% python3 -q
>>> import numpy as np
>>> import numpy.linalg as la
>>> np.set_printoptions(precision=2, suppress=True, linewidth=100, sign=" ")
>>> def rd(a):
...     return np.round(a, 2) + 0
... 
>>> X = np.load("layer10.npy")
>>> X
array([[ 2,  5,  4,  3],
       [ 0,  3,  5,  4],
       [ 0,  5,  0,  1],
       [ 4,  1,  2,  1]])
>>> la.matrix_rank(X, rtol=0.1)
np.int64(3)
>>> rd(np.abs(la.svd(X)[2][-1]))
array([ 0.13,  0.14,  0.55,  0.82])
>>> round(np.log10(la.cond(X)))
2
>>> [round(float(x), 2) for x in la.svd(X, compute_uv=False)[:3]]
[10.99, 4.25, 3.62]
>>> rd(la.norm(X, 2) / la.norm(X))
np.float64(0.89)
>>> W0 = np.load("sample7.npy")
>>> W0
array([[ 0,  0,  1,  0,  0],
       [ 0,  0,  0,  1,  1],
       [ 1,  0,  0,  0,  1],
       [ 0,  1,  0,  0,  1],
       [ 0,  1,  1,  1,  0]])
>>> # equal to its transpose
>>> rd(la.norm(W0[4] - W0[3]))
np.float64(1.73)
>>> rd(la.norm(W0) ** 2 / la.norm(W0, 2) ** 2)
np.float64(2.04)
>>> np.trace(W0)
np.int64(0)
>>> np.allclose(W0, W0.T)
True
>>> np.allclose(W0 @ W0.T, W0.T @ W0)
True
>>> vec = np.array([4, 8, 9, 2, 1])
>>> target = W0 @ vec
>>> beta, lr = np.zeros(5), 1 / la.norm(W0, 2) ** 2
>>> for i in range(300):
...     beta -= lr * W0.T @ (W0 @ beta - target)
...     if i % 50 == 0: print(i, round(la.norm(W0 @ beta - target), 2))
... 
0 6.72
50 0.05
100 0.0
150 0.0
200 0.0
250 0.0
>>> rd(beta)
array([ 4.,  8.,  9.,  2.,  1.])
>>> E = np.loadtxt("block3.csv", delimiter=",")
>>> E
array([[ 3., -1.,  1., -1.,  3.],
       [-3., -2.,  1.,  1.,  3.],
       [ 3., -1.,  1., -1.,  3.]])
>>> rng = np.random.default_rng(123)
>>> other = E + rng.integers(-2, 3, (3, 2)) @ rng.integers(-2, 3, (2, 5))
>>> other
array([[ 7.,  3.,  5.,  3.,  4.],
       [-7., -2., -3.,  1.,  5.],
       [-1., -5., -3., -5.,  2.]])
>>> np.abs(other - E).sum(axis=1)
array([ 17.,  10.,  17.])
>>> rd(la.svd(other - E, compute_uv=False))
array([ 12.1 ,   4.44,   0.  ])
>>> la.matrix_rank(other - E, tol=1e-8)
np.int64(2)
>>> m1 = np.load("x.npy")
>>> m1
array([[ 2,  2,  2,  0,  0],
       [-2,  0, -1, -1,  0],
       [ 1,  1, -2,  0,  0],
       [-2,  2,  1, -2,  0],
       [ 0,  0,  0,  0,  1]])
>>> t = np.radians(135)
>>> R = np.eye(4)
>>> R[3, 3] = R[0, 0] = np.cos(t)
>>> R[3, 0], R[0, 3] = -np.sin(t), np.sin(t)
>>> rd(R)
array([[-0.71,  0.  ,  0.  ,  0.71],
       [ 0.  ,  1.  ,  0.  ,  0.  ],
       [ 0.  ,  0.  ,  1.  ,  0.  ],
       [-0.71,  0.  ,  0.  , -0.71]])
>>> other = X @ R.T
>>> np.allclose(la.norm(X, axis=1), la.norm(other, axis=1))
True
>>> idx = rng.permutation(4)
>>> idx
array([ 1,  2,  3,  0])
>>> other = R[idx][:, idx]
>>> rd(np.diag(other))
array([ 1.  ,  1.  , -0.71, -0.71])
>>> rd(la.det(other)), rd(la.det(R[idx]))
(np.float64(1.0), np.float64(-1.0))
>>> rd(np.trace(other))
np.float64(0.59)
>>> rd(np.sort(np.abs(la.eigvals(other))))
array([ 1.,  1.,  1.,  1.])
>>> np.allclose(other, R)
False
>>> P = np.triu(np.array([[5, 0, 4, -4, 1],
...     [5, -4, -2, 2, 3],
...     [-5, 5, 4, 4, -2],
...     [4, 1, -3, -1, 4],
...     [-4, -5, 0, 4, -1]]), 1) + np.eye(5)
>>> other = P @ m1 @ la.inv(P)
>>> rd(np.poly(other))
array([ 1.,  1., -1.,  6., -7.,  0.])
>>> other
array([[   14.,    -2.,   -70.,   348., -1539.],
       [   -8.,     2.,    41.,  -205.,   907.],
       [   -7.,     9.,    48.,  -246.,  1058.],
       [   -2.,     2.,    13.,   -66.,   290.],
       [    0.,     0.,     0.,     0.,     1.]])
>>> Uu, sig, VT = la.svd(other)
>>> V = VT[:(sig > 1e-8).sum()]
>>> vec = other[4] + -3 * other[3] + rng.integers(2) * np.eye(5)[0]
>>> vec
array([   7.,   -6.,  -39.,  198., -869.])
>>> rd(la.norm(vec - V.T @ V @ vec))
np.float64(0.68)
>>> rd(np.diag(V.T @ V))
array([ 0.53,  0.86,  0.63,  0.98,  1.  ])
>>> mat = np.array([[1, 3, 0, 0, 0, 0],
...     [3, 0, 0, 0, 0, 0],
...     [2, 2, 0, 0, 0, 0],
...     [0, 0, 1, 3, 0, 0],
...     [0, 0, 3, 0, 0, 0],
...     [0, 0, 2, 2, 0, 0],
...     [0, 0, 0, 0, 1, 3],
...     [0, 0, 0, 0, 3, 0],
...     [0, 0, 0, 0, 2, 2]])
>>> P = mat @ la.solve(mat.T @ mat, mat.T)
>>> np.allclose(P @ P, P)
True
>>> rd(P)
array([[ 0.73, -0.18,  0.41,  0.  ,  0.  ,  0.  ,  0.  ,  0.  ,  0.  ],
       [-0.18,  0.88,  0.27,  0.  ,  0.  ,  0.  ,  0.  ,  0.  ,  0.  ],
       [ 0.41,  0.27,  0.39,  0.  ,  0.  ,  0.  ,  0.  ,  0.  ,  0.  ],
       [ 0.  ,  0.  ,  0.  ,  0.73, -0.18,  0.41,  0.  ,  0.  ,  0.  ],
       [ 0.  ,  0.  ,  0.  , -0.18,  0.88,  0.27,  0.  ,  0.  ,  0.  ],
       [ 0.  ,  0.  ,  0.  ,  0.41,  0.27,  0.39,  0.  ,  0.  ,  0.  ],
       [ 0.  ,  0.  ,  0.  ,  0.  ,  0.  ,  0.  ,  0.73, -0.18,  0.41],
       [ 0.  ,  0.  ,  0.  ,  0.  ,  0.  ,  0.  , -0.18,  0.88,  0.27],
       [ 0.  ,  0.  ,  0.  ,  0.  ,  0.  ,  0.  ,  0.41,  0.27,  0.39]])
>>> arr = np.loadtxt("mat.csv", delimiter=",")
>>> arr
array([[-2.02,  3.14, -3.05, -2.98],
       [-1.9 ,  2.95, -3.03, -2.89],
       [-1.93,  3.07, -2.75, -3.  ],
       [-2.09,  3.07, -3.04, -3.07],
       [-2.03,  3.  , -3.17, -3.07],
       [-1.97,  2.99, -3.03, -3.23],
       [-2.08,  3.09, -3.06, -3.13],
       [ 3.01, -1.17,  1.  ,  2.01],
       [ 2.98, -0.87,  0.93,  1.96],
       [ 2.98, -0.94,  1.06,  1.94],
       [ 3.13, -0.96,  0.9 ,  2.04],
       [ 2.98, -1.04,  0.98,  1.93],
       [ 2.92, -0.96,  0.89,  2.09],
       [ 2.96, -1.09,  0.96,  2.  ],
       [-1.18, -2.93, -3.04, -3.02],
       [-1.01, -2.91, -3.  , -2.95],
       [-0.92, -2.88, -3.13, -3.02],
       [-1.17, -3.01, -2.95, -3.16],
       [-0.94, -2.99, -2.97, -3.02],
       [-1.22, -3.  , -3.01, -3.03],
       [-0.86, -2.91, -2.96, -3.12]])
>>> idx = arr[:, 3] > np.median(arr[:, 3])
>>> u = arr[idx].mean(axis=0) - arr[~idx].mean(axis=0)
>>> idx.astype(int)
array([ 1,  1,  0,  0,  0,  0,  0,  1,  1,  1,  1,  1,  1,  1,  0,  1,  0,  0,  0,  0,  0])
>>> ((arr - arr.mean(axis=0)) @ u > 0).astype(int)
array([ 0,  0,  0,  0,  0,  0,  0,  1,  1,  1,  1,  1,  1,  1,  0,  0,  0,  0,  0,  0,  0])
>>> rd(u)
array([ 3.09, -0.16,  2.77,  3.59])
>>> np.argsort(-np.abs(u).round(6), kind="stable")
array([ 3,  0,  2,  1])
>>> other = np.c_[arr[:, :3] @ np.array([[8, 8, 3], [-6, 0, -6], [-7, -6, 5]]), np.array([3, 3, -3, 5, 1, -5, 3, 0, 0, 2, 1, 5, 1, -5, 0, -5, -2, -3, 2, -5, 0])]
>>> rd(other)
array([[-13.65,   2.14, -40.15,   3.  ],
       [-11.69,   2.98, -38.55,   3.  ],
       [-14.61,   1.06, -37.96,  -3.  ],
       [-13.86,   1.52, -39.89,   5.  ],
       [-12.05,   2.78, -39.94,   1.  ],
       [-12.49,   2.42, -39.  ,  -5.  ],
       [-13.76,   1.72, -40.08,   3.  ],
       [ 24.1 ,  18.08,  21.05,   0.  ],
       [ 22.55,  18.26,  18.81,   0.  ],
       [ 22.06,  17.48,  19.88,   2.  ],
       [ 24.5 ,  19.64,  19.65,   1.  ],
       [ 23.22,  17.96,  20.08,   5.  ],
       [ 22.89,  18.02,  18.97,   1.  ],
       [ 23.5 ,  17.92,  20.22,  -5.  ],
       [ 29.42,   8.8 ,  -1.16,   0.  ],
       [ 30.38,   9.92,  -0.57,  -5.  ],
       [ 31.83,  11.42,  -1.13,  -2.  ],
       [ 29.35,   8.34,  -0.2 ,  -3.  ],
       [ 31.21,  10.3 ,   0.27,   2.  ],
       [ 29.31,   8.3 ,  -0.71,  -5.  ],
       [ 31.3 ,  10.88,   0.08,   0.  ]])
>>> rd(la.norm(la.qr(arr)[0].T @ other, axis=0) ** 2 / ((other ** 2).sum(axis=0) + 1e-12))
array([ 1.  ,  1.  ,  1.  ,  0.19])
>>> [round(float(x), 2) for x in la.svd(arr, compute_uv=False)[:3]]
[19.1, 11.63, 4.8]
>>> rd(np.abs(la.svd(arr)[2][-1]))
array([ 0.32,  0.05,  0.59,  0.74])
>>> np.argsort(-la.norm(arr, axis=0).round(6), kind="stable")[:3]
array([ 3,  2,  1])
>>> la.cond(arr) > 100
np.False_
>>> Xs = (arr - arr.mean(axis=0)) / arr.std(axis=0)
>>> rd(Xs.std(axis=0))
array([ 1.,  1.,  1.,  1.])
>>> np.argwhere(np.abs(Xs) > 2)
array([], shape=(0, 2), dtype=int64)
>>> beta = la.lstsq(np.delete(Xs, 2, axis=1), Xs[:, 2])[0]
>>> rd(1 - np.var(Xs[:, 2] - np.delete(Xs, 2, axis=1) @ beta))
np.float64(1.0)
>>> np.abs(beta).argmax()
np.int64(2)
>>> A = np.load("data.npy")
>>> A
array([[-3,  4,  4, -5],
       [ 4, -3,  4,  4],
       [ 4,  4, -3,  4],
       [-5,  4,  4, -3]])
>>> # equal to its transpose
>>> other = A / np.sqrt((A ** 2).mean(axis=1, keepdims=True))
>>> rd(other[3])
array([-1.23,  0.98,  0.98, -0.74])
>>> vec = np.array([-2, 1, -2, -3])
>>> target = A @ vec
>>> target
array([ 17, -31, -10,  15])
>>> rd(la.solve(A, target + A[:, 3]))
array([-2.,  1., -2., -2.])
>>> rd(la.solve(A.T, A[2]))
array([ 0.,  0.,  1.,  0.])
>>> A @ A
array([[ 66, -28, -28,  62],
       [-28,  57,   8, -28],
       [-28,   8,  57, -28],
       [ 62, -28, -28,  66]])
>>> np.allclose(A @ A.T, A.T @ A)
True
>>> (A + A.T) / 2
array([[-3.,  4.,  4., -5.],
       [ 4., -3.,  4.,  4.],
       [ 4.,  4., -3.,  4.],
       [-5.,  4.,  4., -3.]])
>>> rd(np.abs(la.eigvals(A)).max())
np.float64(12.68)
>>> (A - A.T) / 2
array([[ 0.,  0.,  0.,  0.],
       [ 0.,  0.,  0.,  0.],
       [ 0.,  0.,  0.,  0.],
       [ 0.,  0.,  0.,  0.]])
>>> other = A / la.norm(A, axis=1, keepdims=True)
>>> cov = other @ other.T
>>> rd(np.degrees(np.arccos(np.clip(cov[0, 3], -1, 1))))
np.float64(20.05)
>>> np.argwhere(np.triu(np.abs(cov) > 0.95, 1))
array([], shape=(0, 2), dtype=int64)
>>> feats = np.load("run16.npy")
>>> feats
array([[ 0.5, -1.3, -0.2, -0.6, -0.4,  1.3],
       [-0.4, -0.2,  0. ,  1.9,  1.4,  0.2],
       [-0.9, -0.2, -1.1,  0.2, -0.3,  0.9]])
>>> other = feats / np.sqrt((feats ** 2).mean(axis=1, keepdims=True))
>>> la.matrix_rank(feats - feats.mean(axis=1, keepdims=True))
np.int64(3)
>>> rd(feats - feats.mean(axis=1, keepdims=True))
array([[ 0.62, -1.18, -0.08, -0.48, -0.28,  1.42],
       [-0.88, -0.68, -0.48,  1.42,  0.92, -0.28],
       [-0.67,  0.03, -0.87,  0.43, -0.07,  1.13]])
>>> other = np.array([[0, 0, 2],
...     [1, 1, -2],
...     [-3, -1, 1],
...     [0, 3, 3],
...     [1, 2, 3],
...     [-3, -3, -1]])
>>> la.matrix_rank(np.vstack([feats, other.T]))
np.int64(6)
>>> rd(np.einsum("ij->j", feats))
array([-0.8, -1.7, -1.3,  1.5,  0.7,  2.4])
>>> np.vstack([feats, other.T]).shape
(6, 6)
